>>> import numpy as np
>>> np.set_printoptions(suppress=True, linewidth=140)
>>> data = np.loadtxt("test2.csv", delimiter=",")
>>> data
array([[-3.,  2.,  0.,  0.,  0.,  0.,  0.,  0.,  0.,  0.,  0.],
       [ 2.,  5.,  2.,  0.,  0.,  0.,  0.,  0.,  0.,  0.,  0.],
       [ 0.,  2.,  4.,  2.,  0.,  0.,  0.,  0.,  0.,  0.,  0.],
       [ 0.,  0.,  2., -5.,  2.,  0.,  0.,  0.,  0.,  0.,  0.],
       [ 0.,  0.,  0.,  2., -3.,  2.,  0.,  0.,  0.,  0.,  0.],
       [ 0.,  0.,  0.,  0.,  2.,  1.,  2.,  0.,  0.,  0.,  0.],
       [ 0.,  0.,  0.,  0.,  0.,  2., -2.,  2.,  0.,  0.,  0.],
       [ 0.,  0.,  0.,  0.,  0.,  0.,  2.,  2.,  2.,  0.,  0.],
       [ 0.,  0.,  0.,  0.,  0.,  0.,  0.,  2.,  2.,  2.,  0.],
       [ 0.,  0.,  0.,  0.,  0.,  0.,  0.,  0.,  2., -5.,  2.],
       [ 0.,  0.,  0.,  0.,  0.,  0.,  0.,  0.,  0.,  2., -4.]])
>>> rng = np.random.default_rng(948043)
>>> idx = rng.permutation(11)
>>> idx
array([ 2, 10,  9,  8,  1,  7,  5,  3,  4,  0,  6])
>>> B = data[idx][:, idx]
>>> np.round(np.sort(np.abs(np.linalg.eigvals(B))), 1)
array([0.8, 2.3, 2.6, 2.8, 3.1, 3.5, 3.9, 4.6, 6.7, 6.9, 6.9])
>>> np.allclose(B, data)
False
>>> F = np.loadtxt("layer5.csv", delimiter=",")
>>> F
array([[ 6., -3., -1.,  1.,  2.,  0.,  1., -1.,  4.,  5.],
       [-3.,  6., -1., -6.,  5.,  1.,  4.,  6.,  4., -2.],
       [-1., -1., -6.,  2.,  2.,  6., -5.,  1.,  2.,  6.],
       [ 1., -6.,  2., -2., -5.,  3.,  2.,  3.,  5., -5.],
       [ 2.,  5.,  2., -5., -8.,  2., -1.,  6.,  2.,  3.],
       [ 0.,  1.,  6.,  3.,  2., -4.,  6., -2.,  3.,  2.],
       [ 1.,  4., -5.,  2., -1.,  6., -2., -3.,  7., -5.],
       [-1.,  6.,  1.,  3.,  6., -2., -3., -8., -1.,  1.],
       [ 4.,  4.,  2.,  5.,  2.,  3.,  7., -1., -2.,  5.],
       [ 5., -2.,  6., -5.,  3.,  2., -5.,  1.,  5., -2.]])
>>> np.round(np.linalg.eigvalsh(F).min(), 1)
np.float64(-19.8)
>>> W0 = np.loadtxt("mat.csv", delimiter=",")
>>> W0
array([[  0.1,  -3. ,   5.1,  -5.1,  -4. , -14.8,  -5.3,  -1.6,  -4. ,  -8.7,  -6.3,   5.5],
       [ -2. ,  -0.1,   6.3,  -3.5,  -5.9, -14.3,  -6.8,   0.9,  -5.7,  -8.8,  -5. ,   4.5],
       [ -3.1,  -3.5,   6.3,  -5.3,  -4. , -12.7,  -4.9,  -0.9,  -3.3,  -9.4,  -6.3,   3.9],
       [ 15.3,   9.6,   5.1, -15.7,   9.3,  10.4,  -9.7,   0.7,  -2.9,   4.1,   1. ,  -8.8],
       [ -2.2,  -2.6,   7.5,  -5.8,  -4.7, -14.3,  -5.8,   0.1,  -4.5, -10. ,  -7.3,   2.2],
       [ 13.8,  11.6,   5.9, -16.5,   8.8,  13.8,  -8.7,   2. ,  -2.4,   0.9,   1.1,  -8. ],
       [ 12.9,  10.8,   6.8, -16.4,   9.2,  13.4, -10.2,  -1. ,  -2.8,   2.1,   3.2,  -6.6],
       [ -1.7,  -3. ,   6.9,  -4.5,  -6.1, -13.9,  -3.9,   0.1,  -4.4,  -9.4,  -6. ,   4. ],
       [ 16.1,  10.5,   5.8, -16.2,  10. ,  11.6,  -8.8,   0.8,  -4.1,   3.4,   1.9,  -6.6],
       [ -2. ,  -2.7,   6.1,  -3.4,  -5.9, -15. ,  -5. ,   0.4,  -4.8,  -9.3,  -7.3,   2.4],
       [ 14.5,  13.7,   8.3, -16.9,  10.3,  11.8,  -8.4,   2. ,  -2.9,   3.9,   2.9,  -6.2],
       [ 15.5,  10.5,   3.7, -17.5,   9.3,  10.8,  -7.9,   0.6,  -2.7,   0.3,   3.6,  -5.5],
       [ -2.7,  -0.7,   4.9,  -5.4,  -5.3, -13.3,  -5. ,   0.3,  -4.9, -10.8,  -3.2,   3.8],
       [ -2.8,  -2.7,   5.7,  -4. ,  -4.6, -13.3,  -3.8,   2.1,  -2. ,  -9. ,  -5.8,   4.5],
       [ -2.2,   0. ,   6. ,  -5.6,  -4.3, -15.1,  -3.5,   0.5,  -4.6,  -9.1,  -5.8,   3.5],
       [ -1.5,  -1.4,   8.6,  -3.8,  -3.6, -13.9,  -4.3,  -0.4,  -5.7, -11. ,  -6.7,   2.5],
       [ -4. ,  -1. ,   6.6,  -5.7,  -6.6, -15.6,  -4.9,   2.2,  -5.2, -10.6,  -6.6,   2. ],
       [ 14.6,  10.8,   7.9, -16.1,  10.6,  11.8,  -9.7,   1.6,  -2.4,   3.8,   1.6,  -5.7],
       [ 14.7,  11.4,   6.3, -17.6,   9.8,  13.4,  -9.8,   1.7,  -3.4,   2.7,   0.9,  -5.2],
       [ -1.2,  -1.9,   6.7,  -3.7,  -4.4, -13.3,  -4. ,   1.6,  -5.5,  -7.3,  -5. ,   4.8],
       [ 15. ,  10.2,   4.9, -18.2,  11. ,  12.7,  -8.4,   0.4,  -4.3,  -0.1,   3. ,  -5.8],
       [ -1.5,  -2.2,   4.4,  -5.4,  -4. , -13.7,  -4. ,   1. ,  -4.8,  -8.9,  -5.7,   3.1],
       [ 13.6,  12.2,   8.2, -17.3,  10.5,  11.6,  -9.9,   0.7,  -5.1,   2.8,   0.8,  -6.2],
       [ -1.6,  -4.9,   6.2,  -4.8,  -4.6, -14.6,  -6.8,   0. ,  -4.6,  -8. ,  -4.3,   6.5],
       [ 13.4,  10.2,   7.2, -17.2,   9.4,  12.3,  -6.9,   1.4,  -3.2,   4.6,   1. ,  -6.4],
       [ 13.2,   9.7,   6.1, -16.9,  11.2,  11. ,  -9.3,   1.8,  -3. ,   2.4,   2.8,  -6.8],
       [ 13.1,  12. ,   5.6, -15.9,  10. ,  11. ,  -9.4,   0.6,  -4.2,   3.5,   2. ,  -8. ],
       [ -1.9,  -3. ,   5.7,  -6. ,  -5.6, -13.9,  -6.8,   1.3,  -4.6,  -6.9,  -6.8,   3.6],
       [ 16.6,  10.9,   6.9, -16.1,  10.2,  13.4,  -8.2,   0.6,  -2.7,   3.3,   0.5,  -7.5],
       [ -2.8,  -4. ,   5.4,  -2.7,  -5.4, -12.6,  -5.2,   0.1,  -3.4,  -9. ,  -5.8,   2.8],
       [ -1.2,  -1.1,   6.6,  -5.8,  -6. , -13.3,  -3.2,   1.5,  -2.5,  -8.4,  -6.6,   4.7],
       [ 17.2,  10. ,   6. , -17.5,  10.1,  13.1,  -8.7,   0.7,  -3. ,   3.6,   2.2,  -6.1],
       [ -0.5,  -3.2,   6.5,  -3.3,  -6.4, -14.1,  -4.6,  -0.8,  -2.9,  -9.4,  -5.5,   3.2],
       [ -1.3,  -2.2,   5.5,  -6.1,  -5.1, -12.3,  -6.9,   1.6,  -3.5,  -7. ,  -7.2,   5.3],
       [ -2.2,  -2.1,   6.3,  -6.9,  -4.8, -15.2,  -4.1,   1.3,  -4. ,  -8.9,  -6.5,   3.9],
       [ 15.8,  10.1,   5.8, -18.2,  11.6,  12.4,  -9. ,   2. ,  -4.1,   3. ,   2.2,  -8. ],
       [ -2.2,  -2.1,   5.1,  -7.2,  -6. , -14.3,  -4.1,   1.7,  -5.3, -10.9,  -5.1,   4.1],
       [ -2.8,  -3.8,   5.9,  -5.1,  -6.3, -13. ,  -5. ,   0.5,  -4.7, -10.8,  -7.1,   3.4],
       [ 14.9,  10.3,   4.1, -17.5,  10.6,  12.2,  -9.5,   0.1,  -3.3,   3.1,   1.7,  -7. ],
       [ 16.4,  10.8,   7.4, -16.8,  10.6,  11.4, -10.2,  -0.8,  -1.2,   2.9,   2.1,  -7.1]])
>>> D = np.linalg.norm(W0[:, None] - W0[None], axis=-1)
>>> np.unravel_index(D.round(6).argmax(), D.shape)
(np.int64(16), np.int64(31))
>>> np.flatnonzero(D[8] < D.mean() / 2)
array([ 3,  5,  6,  8, 10, 11, 17, 18, 20, 22, 24, 25, 26, 28, 31, 35, 38, 39])
>>> np.linalg.matrix_rank(D ** 2)
np.int64(14)
>>> D.shape
(40, 40)
>>> np.linalg.matrix_rank(W0, rtol=0.1)
np.int64(2)
>>> np.round(np.abs(np.linalg.svd(W0)[2][-1]), 1) + 0
array([0.1, 0.2, 0.2, 0.4, 0.5, 0. , 0.3, 0.4, 0.2, 0.3, 0.3, 0.2])
>>> [round(float(x), 1) for x in np.linalg.svd(W0, compute_uv=False)[:3]]
[141.9, 96.7, 9.0]
>>> round(np.log10(np.linalg.cond(W0)))
2
>>> idx = W0[:, 5] > np.median(W0[:, 5])
>>> r0 = W0[idx].mean(axis=0) - W0[~idx].mean(axis=0)
>>> round((((W0 - W0.mean(axis=0)) @ r0 > 0) == idx).mean(), 1)
np.float64(1.0)
>>> P = W0 @ np.linalg.solve(W0.T @ W0, W0.T)
>>> np.allclose(P @ P, P)
True
>>> round(np.trace(P), 1)
np.float64(12.0)
>>> np.round(np.diag(P), 1)
array([0.4, 0.4, 0.3, 0.4, 0.2, 0.4, 0.5, 0.2, 0.2, 0.2, 0.3, 0.4, 0.3, 0.4, 0.3, 0.5, 0.3, 0.2, 0.3, 0.3, 0.3, 0.2, 0.3, 0.5, 0.4, 0.3,
       0.3, 0.3, 0.2, 0.2, 0.3, 0.2, 0.3, 0.4, 0.2, 0.3, 0.3, 0.2, 0.2, 0.4])
>>> r0, r1 = W0[22], W0[30]
>>> np.round(r0 @ r0, 1)
np.float64(1116.6)
>>> np.round(r0 @ r1, 1)
np.float64(-105.0)
>>> pr = (r0 @ r1) / (r0 @ r0) * r0
>>> np.round(r1 - pr, 1) + 0
array([  0.1,   0. ,   7.4,  -7.4,  -5. , -12.2,  -4.1,   1.6,  -3. ,  -8.1,  -6.5,   4.1])
>>> round(np.linalg.norm(r0 + r1) ** 2 + np.linalg.norm(r0 - r1) ** 2, 1)
np.float64(3128.5)
>>> np.linalg.matrix_rank(np.outer(r0, r1))
np.int64(1)
>>> (r1 - pr) @ r0
np.float64(0.0)
>>> pr.round(1)
array([-1.3, -1.1, -0.8,  1.6, -1. , -1.1,  0.9, -0.1,  0.5, -0.3, -0.1,  0.6])
>>> K = np.load("block2.npy")
>>> K
array([[  5,  -4,  -4,   8,  40,   3,   8],
       [  3,   6,  -3,   7,  35,   6,   1],
       [  6,   4,   2,  -3, -15,  -4,  -1],
       [ -6,   2,   1,   3,  15,   9,  -8],
       [ -2,  -1,   3,  -6, -30,   9,   7]])
>>> r0 = np.array([5, 6])
>>> np.convolve(K[1], r0)
array([ 15,  48,  21,  17, 217, 240,  41,   6])
>>> np.array([np.convolve(row, r0, "same") for row in K])
array([[  25,   10,  -44,   16,  248,  255,   58],
       [  15,   48,   21,   17,  217,  240,   41],
       [  30,   56,   34,   -3,  -93, -110,  -29],
       [ -30,  -26,   17,   21,   93,  135,   14],
       [ -10,  -17,    9,  -12, -186, -135,   89]])
